$ python3 -q
>>> import numpy as np
>>> from numpy import linalg as LA
>>> np.set_printoptions(precision=1, suppress=True, linewidth=200)
>>> def rnd(a):
...     return np.round(a, 1) + 0
... 
>>> W0 = np.loadtxt("dump.csv", delimiter=",")
>>> W0
array([[  8.4,   0.9,  -2.9],
       [-13.7, -10.1,  13.1],
       [ 12.9, -17.1,   7.9],
       [ -1.5, -10.7,  -4.8],
       [-12.2,   4.1,   1.6],
       [ -3.2,   0.7,  -4.4],
       [  0.1, -15.3,   1.9],
       [ -1.7,   2.5,   5.5],
       [  7.3,   5. ,  -3.1],
       [ -2.9,   0. ,  -6. ],
       [ -2.7,  11.3,  -5. ],
       [ -2.7,  -2.2,  -4.4],
       [-12.5,  -6. ,   7.2],
       [  7.2,  -0.5,  -7.6],
       [  4.8,   0.6,   0. ],
       [ -1.8,   0.4,   9.2],
       [  1.6,   1.5,   0.7],
       [ -2.3,   6.6,  -2.8],
       [  2.5,  -5.2,   2.7],
       [ -8.4,  -7.3,   5.5],
       [ -1.3, -14.2,  14.6],
       [ -4.2,  -4.1,   5.5],
       [ -1.3,   9.2,   4.5],
       [  3.3,   3.7,  -0.4],
       [  5.9,   3. , -14.5]])
>>> Ac = (W0 - W0.mean(axis=0)) / W0.std(axis=0)
>>> np.argwhere(np.abs(Ac) > 2)
array([[ 1,  0],
       [ 2,  0],
       [ 2,  1],
       [20,  2],
       [24,  2]])
>>> beta = LA.lstsq(np.delete(Ac, 2, axis=1), Ac[:, 2])[0]
>>> rnd(beta)
array([-0.4, -0.5])
>>> rnd(1 - np.var(Ac[:, 2] - np.delete(Ac, 2, axis=1) @ beta))
np.float64(0.4)
>>> Ac = W0 - W0.mean(axis=0)
>>> left, s, Vh = LA.svd(Ac, full_matrices=False)
>>> rnd((s ** 2).sum() ** 2 / (s ** 4).sum())
np.float64(2.4)
>>> rnd(s)
array([43.8, 33.3, 21.3])
>>> rnd(np.abs(Vh[-1]))
array([0.5, 0.5, 0.7])
>>> np.searchsorted(np.cumsum(s ** 2) / (s ** 2).sum(), 0.9) + 1
np.int64(3)
>>> dist = LA.norm(W0[:, None] - W0[None], axis=-1)
>>> (dist + 1e9 * np.eye(25)).round(6).argmin(axis=1)
array([ 8, 12,  6,  6, 17,  9,  3, 15,  0,  5, 17,  9, 19,  0, 16,  7, 23, 10, 14, 12,  6, 19,  7, 16, 13])
>>> np.unravel_index(dist.round(6).argmax(), dist.shape)
(np.int64(1), np.int64(24))
>>> rnd(dist[:5, :5])
array([[ 0. , 29.4, 21.5, 15.4, 21.3],
       [29.4,  0. , 28. , 21.7, 18.3],
       [21.5, 28. ,  0. , 20.2, 33.5],
       [15.4, 21.7, 20.2,  0. , 19.4],
       [21.3, 18.3, 33.5, 19.4,  0. ]])
>>> dist.mean(axis=1).argmax()
np.int64(2)
>>> out = np.array([[1, 1], [1, -1]])
>>> rng = np.random.default_rng(5404)
>>> data = np.kron(out, np.kron(out, out))[rng.permutation(8)][:7]
>>> data
array([[ 1,  1, -1, -1,  1,  1, -1, -1],
       [ 1, -1,  1, -1, -1,  1, -1,  1],
       [ 1,  1,  1,  1,  1,  1,  1,  1],
       [ 1,  1,  1,  1, -1, -1, -1, -1],
       [ 1, -1,  1, -1,  1, -1,  1, -1],
       [ 1, -1, -1,  1,  1, -1, -1,  1],
       [ 1,  1, -1, -1, -1, -1,  1,  1]])
>>> f = np.array([-2, 0])
>>> np.correlate(data[4], data[2], "full")
array([ 1,  0,  1,  0,  1,  0,  1,  0, -1,  0, -1,  0, -1,  0, -1])
>>> np.convolve(data[4], f)
array([-2,  2, -2,  2, -2,  2, -2,  2,  0])
>>> np.cross(data[4, :3], data[2, :3])
array([-2,  0,  2])
>>> out = data / np.sqrt((data ** 2).mean(axis=1, keepdims=True))
>>> data - data.mean(axis=1, keepdims=True)
array([[ 1.,  1., -1., -1.,  1.,  1., -1., -1.],
       [ 1., -1.,  1., -1., -1.,  1., -1.,  1.],
       [ 0.,  0.,  0.,  0.,  0.,  0.,  0.,  0.],
       [ 1.,  1.,  1.,  1., -1., -1., -1., -1.],
       [ 1., -1.,  1., -1.,  1., -1.,  1., -1.],
       [ 1., -1., -1.,  1.,  1., -1., -1.,  1.],
       [ 1.,  1., -1., -1., -1., -1.,  1.,  1.]])
>>> out[0]
array([ 1.,  1., -1., -1.,  1.,  1., -1., -1.])
>>> LA.matrix_rank(out) == LA.matrix_rank(data)
np.True_
>>> data.reshape(2, -1)
array([[ 1,  1, -1, -1,  1,  1, -1, -1,  1, -1,  1, -1, -1,  1, -1,  1,  1,  1,  1,  1,  1,  1,  1,  1,  1,  1,  1,  1],
       [-1, -1, -1, -1,  1, -1,  1, -1,  1, -1,  1, -1,  1, -1, -1,  1,  1, -1, -1,  1,  1,  1, -1, -1, -1, -1,  1,  1]])
>>> blk = data.reshape(7, 2, -1)
>>> np.einsum("ihd,jhd->hij", blk, blk).shape
(2, 7, 7)
>>> blk[:, 0]
array([[ 1,  1, -1, -1],
       [ 1, -1,  1, -1],
       [ 1,  1,  1,  1],
       [ 1,  1,  1,  1],
       [ 1, -1,  1, -1],
       [ 1, -1, -1,  1],
       [ 1,  1, -1, -1]])
>>> np.einsum("ihd,ihd->ih", blk, blk)
array([[4, 4],
       [4, 4],
       [4, 4],
       [4, 4],
       [4, 4],
       [4, 4],
       [4, 4]])
>>> np.swapaxes(blk, 1, 2)[2]
array([[1, 1],
       [1, 1],
       [1, 1],
       [1, 1]])
>>> out = data + rng.integers(-2, 3, (7, 2)) @ rng.integers(-2, 3, (2, 8))
>>> out
array([[ 3,  3, -3,  1,  2,  3,  1,  0],
       [-1, -3,  3, -3, -2, -1, -3,  0],
       [-3, -3, -1, -1, -4, -5,  3,  2],
       [-2, -2,  7, -3, -1, -3, -7, -4],
       [ 1, -1,  7, -3,  4,  1, -5, -4],
       [ 3,  1, -3,  3,  2,  1,  1,  2],
       [-2, -2,  5, -5, -1, -3, -5, -2]])
>>> out - data
array([[ 2,  2, -2,  2,  1,  2,  2,  1],
       [-2, -2,  2, -2, -1, -2, -2, -1],
       [-4, -4, -2, -2, -5, -6,  2,  1],
       [-3, -3,  6, -4,  0, -2, -6, -3],
       [ 0,  0,  6, -2,  3,  2, -6, -3],
       [ 2,  2, -2,  2,  1,  2,  2,  1],
       [-3, -3,  6, -4,  0, -2, -6, -3]])
>>> LA.matrix_rank(out - data, tol=1e-8)
np.int64(2)
>>> arr = np.load("m.npy")
>>> arr
array([[ 4,  4,  4,  4,  4,  4,  4,  4,  4,  4,  4],
       [ 4,  8,  8,  8,  8,  8,  8,  8,  8,  8,  8],
       [ 4,  8, 12, 12, 12, 12, 12, 12, 12, 12, 12],
       [ 4,  8, 12, 16, 16, 16, 16, 16, 16, 16, 16],
       [ 4,  8, 12, 16, 20, 20, 20, 20, 20, 20, 20],
       [ 4,  8, 12, 16, 20, 24, 24, 24, 24, 24, 24],
       [ 4,  8, 12, 16, 20, 24, 28, 28, 28, 28, 28],
       [ 4,  8, 12, 16, 20, 24, 28, 32, 32, 32, 32],
       [ 4,  8, 12, 16, 20, 24, 28, 32, 36, 36, 36],
       [ 4,  8, 12, 16, 20, 24, 28, 32, 36, 40, 40],
       [ 4,  8, 12, 16, 20, 24, 28, 32, 36, 40, 44]])
>>> # symmetric
>>> vec = np.array([-3, -2, 0, -1, 0, -2, 2, -2, 2, 3, 3])
>>> y = arr @ vec
>>> beta, lr = np.zeros(11), 1 / LA.norm(arr, 2) ** 2
>>> for i in range(6):
...     beta -= lr * arr.T @ (arr @ beta - y)
...     if i % 2 == 0: print(i, round(LA.norm(arr @ beta - y), 1))
... 
0 105.6
2 103.0
4 100.4
>>> rnd(LA.cond(arr))
np.float64(210.7)
>>> t = np.radians(15)
>>> r_ = np.eye(11)
>>> r_[6, 6] = r_[1, 1] = np.cos(t)
>>> r_[6, 1], r_[1, 6] = -np.sin(t), np.sin(t)
>>> rnd(r_)
array([[ 1. ,  0. ,  0. ,  0. ,  0. ,  0. ,  0. ,  0. ,  0. ,  0. ,  0. ],
       [ 0. ,  1. ,  0. ,  0. ,  0. ,  0. ,  0.3,  0. ,  0. ,  0. ,  0. ],
       [ 0. ,  0. ,  1. ,  0. ,  0. ,  0. ,  0. ,  0. ,  0. ,  0. ,  0. ],
       [ 0. ,  0. ,  0. ,  1. ,  0. ,  0. ,  0. ,  0. ,  0. ,  0. ,  0. ],
       [ 0. ,  0. ,  0. ,  0. ,  1. ,  0. ,  0. ,  0. ,  0. ,  0. ,  0. ],
       [ 0. ,  0. ,  0. ,  0. ,  0. ,  1. ,  0. ,  0. ,  0. ,  0. ,  0. ],
       [ 0. , -0.3,  0. ,  0. ,  0. ,  0. ,  1. ,  0. ,  0. ,  0. ,  0. ],
       [ 0. ,  0. ,  0. ,  0. ,  0. ,  0. ,  0. ,  1. ,  0. ,  0. ,  0. ],
       [ 0. ,  0. ,  0. ,  0. ,  0. ,  0. ,  0. ,  0. ,  1. ,  0. ,  0. ],
       [ 0. ,  0. ,  0. ,  0. ,  0. ,  0. ,  0. ,  0. ,  0. ,  1. ,  0. ],
       [ 0. ,  0. ,  0. ,  0. ,  0. ,  0. ,  0. ,  0. ,  0. ,  0. ,  1. ]])
>>> out = arr @ r_.T
>>> rnd(np.abs(out - arr).max(axis=0))
array([0., 7., 0., 0., 0., 0., 3., 0., 0., 0., 0.])
>>> rnd(out)
array([[ 4. ,  4.9,  4. ,  4. ,  4. ,  4. ,  2.8,  4. ,  4. ,  4. ,  4. ],
       [ 4. ,  9.8,  8. ,  8. ,  8. ,  8. ,  5.7,  8. ,  8. ,  8. ,  8. ],
       [ 4. , 10.8, 12. , 12. , 12. , 12. ,  9.5, 12. , 12. , 12. , 12. ],
       [ 4. , 11.9, 12. , 16. , 16. , 16. , 13.4, 16. , 16. , 16. , 16. ],
       [ 4. , 12.9, 12. , 16. , 20. , 20. , 17.2, 20. , 20. , 20. , 20. ],
       [ 4. , 13.9, 12. , 16. , 20. , 24. , 21.1, 24. , 24. , 24. , 24. ],
       [ 4. , 15. , 12. , 16. , 20. , 24. , 25. , 28. , 28. , 28. , 28. ],
       [ 4. , 15. , 12. , 16. , 20. , 24. , 25. , 32. , 32. , 32. , 32. ],
       [ 4. , 15. , 12. , 16. , 20. , 24. , 25. , 32. , 36. , 36. , 36. ],
       [ 4. , 15. , 12. , 16. , 20. , 24. , 25. , 32. , 36. , 40. , 40. ],
       [ 4. , 15. , 12. , 16. , 20. , 24. , 25. , 32. , 36. , 40. , 44. ]])
>>> np.allclose(arr @ arr.T, out @ out.T)
True
>>> f = np.array([8, 7])
>>> np.cross(out[6, :3], out[7, :3])
array([0., 0., 0.])
>>> J = np.load("out13.npy")
>>> J
array([[-2,  1, -2,  1],
       [ 2, -2,  2, -2],
       [-4,  2, -6,  3],
       [ 4, -4,  6, -6]])
>>> z = rng.permutation(11)
>>> z
array([ 9,  0,  6,  4,  1,  7,  8,  2, 10,  3,  5])
>>> out = arr[z][:, z]
>>> np.diag(out)
array([40,  4, 28, 20,  8, 32, 36, 12, 44, 16, 24])
>>> rnd(np.sort(np.abs(LA.eigvals(out))))
array([  1. ,   1.1,   1.2,   1.4,   1.7,   2.1,   3. ,   4.7,   8.9,  24.2, 214.7])
>>> X = np.load("run15.npy")
>>> rnd(X)
array([[ 0.2, -0.1, -0.1,  0.2, -0.2,  0. ,  0.1,  0.1,  0.2],
       [-0.1,  0.1,  0.1, -0.1,  0.1,  0. , -0.1, -0.1, -0.1],
       [-0.1,  0.1,  0.1, -0.1,  0.1,  0. , -0.1, -0.1, -0.1],
       [ 0.2, -0.1, -0.1,  0.2, -0.2,  0. ,  0.1,  0.1,  0.2],
       [-0.2,  0.1,  0.1, -0.2,  0.2,  0. , -0.1, -0.1, -0.2],
       [ 0. ,  0. ,  0. ,  0. ,  0. ,  0. ,  0. ,  0. ,  0. ],
       [ 0.1, -0.1, -0.1,  0.1, -0.1,  0. ,  0. ,  0.1,  0.1],
       [ 0.1, -0.1, -0.1,  0.1, -0.1,  0. ,  0.1,  0.1,  0.1],
       [ 0.2, -0.1, -0.1,  0.2, -0.2,  0. ,  0.1,  0.1,  0.2]])
>>> # symmetric
>>> z = rng.permutation(9)
>>> z
array([7, 5, 8, 6, 4, 1, 2, 3, 0])
>>> out = X[z][:, z]
>>> np.allclose(out, X)
False
>>> rnd(np.diag(out))
array([0.1, 0. , 0.2, 0. , 0.2, 0.1, 0.1, 0.2, 0.2])
>>> left, s, Vh = LA.svd(X)
>>> np.argmax(s[:-1] / (s[1:] + 1e-6)) + 1
np.int64(1)
>>> rnd(s)
array([1., 0., 0., 0., 0., 0., 0., 0., 0.])
>>> out = left[:, :1] @ np.diag(s[:1]) @ Vh[:1]
>>> rnd(LA.norm(X - out, 2)), rnd(s[1])
(np.float64(0.0), np.float64(0.0))
>>> LA.matrix_rank(X, rtol=0.05)
np.int64(1)
>>> rnd(LA.norm(X - out) / LA.norm(X))
np.float64(0.0)
>>> rnd(out)
array([[ 0.2, -0.1, -0.1,  0.2, -0.2,  0. ,  0.1,  0.1,  0.2],
       [-0.1,  0.1,  0.1, -0.1,  0.1,  0. , -0.1, -0.1, -0.1],
       [-0.1,  0.1,  0.1, -0.1,  0.1,  0. , -0.1, -0.1, -0.1],
       [ 0.2, -0.1, -0.1,  0.2, -0.2,  0. ,  0.1,  0.1,  0.2],
       [-0.2,  0.1,  0.1, -0.2,  0.2,  0. , -0.1, -0.1, -0.2],
       [ 0. ,  0. ,  0. ,  0. ,  0. ,  0. ,  0. ,  0. ,  0. ],
       [ 0.1, -0.1, -0.1,  0.1, -0.1,  0. ,  0. ,  0.1,  0.1],
       [ 0.1, -0.1, -0.1,  0.1, -0.1,  0. ,  0.1,  0.1,  0.1],
       [ 0.2, -0.1, -0.1,  0.2, -0.2,  0. ,  0.1,  0.1,  0.2]])
>>> vec = np.array([2, -3, -3, 2, -2, -2, -1, -3, -1])
>>> rnd(LA.eigvalsh(2 * X - np.eye(9)))
array([-1., -1., -1., -1., -1., -1., -1., -1.,  1.])
>>> (vec - X @ vec) @ (X @ vec)
np.float64(0.0)
>>> np.trace(X)
np.float64(1.0)
>>> rnd(X @ vec)
array([ 1.2, -0.9, -0.9,  1.2, -1.2, -0.2,  0.5,  0.9,  1.2])
>>> w, vecs = LA.eigh(X)
>>> rnd(w.sum()), np.trace(X)
(np.float64(1.0), np.float64(1.0))
>>> rnd(vecs.T @ X @ vecs)
array([[0., 0., 0., 0., 0., 0., 0., 0., 0.],
       [0., 0., 0., 0., 0., 0., 0., 0., 0.],
       [0., 0., 0., 0., 0., 0., 0., 0., 0.],
       [0., 0., 0., 0., 0., 0., 0., 0., 0.],
       [0., 0., 0., 0., 0., 0., 0., 0., 0.],
       [0., 0., 0., 0., 0., 0., 0., 0., 0.],
       [0., 0., 0., 0., 0., 0., 0., 0., 0.],
       [0., 0., 0., 0., 0., 0., 0., 0., 0.],
       [0., 0., 0., 0., 0., 0., 0., 0., 1.]])
>>> rnd(vecs @ np.diag(w) @ vecs.T)
array([[ 0.2, -0.1, -0.1,  0.2, -0.2,  0. ,  0.1,  0.1,  0.2],
       [-0.1,  0.1,  0.1, -0.1,  0.1,  0. , -0.1, -0.1, -0.1],
       [-0.1,  0.1,  0.1, -0.1,  0.1,  0. , -0.1, -0.1, -0.1],
       [ 0.2, -0.1, -0.1,  0.2, -0.2,  0. ,  0.1,  0.1,  0.2],
       [-0.2,  0.1,  0.1, -0.2,  0.2,  0. , -0.1, -0.1, -0.2],
       [ 0. ,  0. ,  0. ,  0. ,  0. ,  0. ,  0. ,  0. ,  0. ],
       [ 0.1, -0.1, -0.1,  0.1, -0.1,  0. ,  0. ,  0.1,  0.1],
       [ 0.1, -0.1, -0.1,  0.1, -0.1,  0. ,  0.1,  0.1,  0.1],
       [ 0.2, -0.1, -0.1,  0.2, -0.2,  0. ,  0.1,  0.1,  0.2]])
>>> rnd(w)
array([0., 0., 0., 0., 0., 0., 0., 0., 1.])
>>> np.abs(vecs[:, -1]).round(6).argmax()
np.int64(0)
>>> (w > 1e-8).sum(), (w < -1e-8).sum()
(np.int64(1), np.int64(0))
>>> rnd(vecs.T @ vecs)
array([[1., 0., 0., 0., 0., 0., 0., 0., 0.],
       [0., 1., 0., 0., 0., 0., 0., 0., 0.],
       [0., 0., 1., 0., 0., 0., 0., 0., 0.],
       [0., 0., 0., 1., 0., 0., 0., 0., 0.],
       [0., 0., 0., 0., 1., 0., 0., 0., 0.],
       [0., 0., 0., 0., 0., 1., 0., 0., 0.],
       [0., 0., 0., 0., 0., 0., 1., 0., 0.],
       [0., 0., 0., 0., 0., 0., 0., 1., 0.],
       [0., 0., 0., 0., 0., 0., 0., 0., 1.]])
>>> np.unique(w.round(6) + 0, return_counts=True)[1]
array([8, 1])
>>> rnd(LA.eigvalsh(X + 3 * np.eye(9)))
array([3., 3., 3., 3., 3., 3., 3., 3., 4.])
>>> F = np.load("data.npy")
>>> F
array([[2, 3, 2, 3, 2, 3],
       [1, 0, 1, 0, 1, 0],
       [3, 0, 3, 0, 3, 0],
       [2, 3, 2, 3, 2, 3],
       [1, 0, 1, 0, 1, 0],
       [3, 0, 3, 0, 3, 0]])
>>> # null space of dimension 4
>>> left, s, Vh = LA.svd(F)
>>> np.argmax(s[:-1] / (s[1:] + 1e-6)) + 1
np.int64(2)
>>> rnd(s)
array([10.4,  5.5,  0. ,  0. ,  0. ,  0. ])
>>> out = left[:, :2] @ np.diag(s[:2]) @ Vh[:2]
>>> rnd(LA.norm(F - out, 2)), rnd(s[2])
(np.float64(0.0), np.float64(0.0))
>>> rnd(LA.norm(F - out) / LA.norm(F))
np.float64(0.0)
>>> LA.matrix_rank(F, rtol=0.05)
np.int64(2)
>>> rnd(np.abs(F - out).max())
np.float64(0.0)
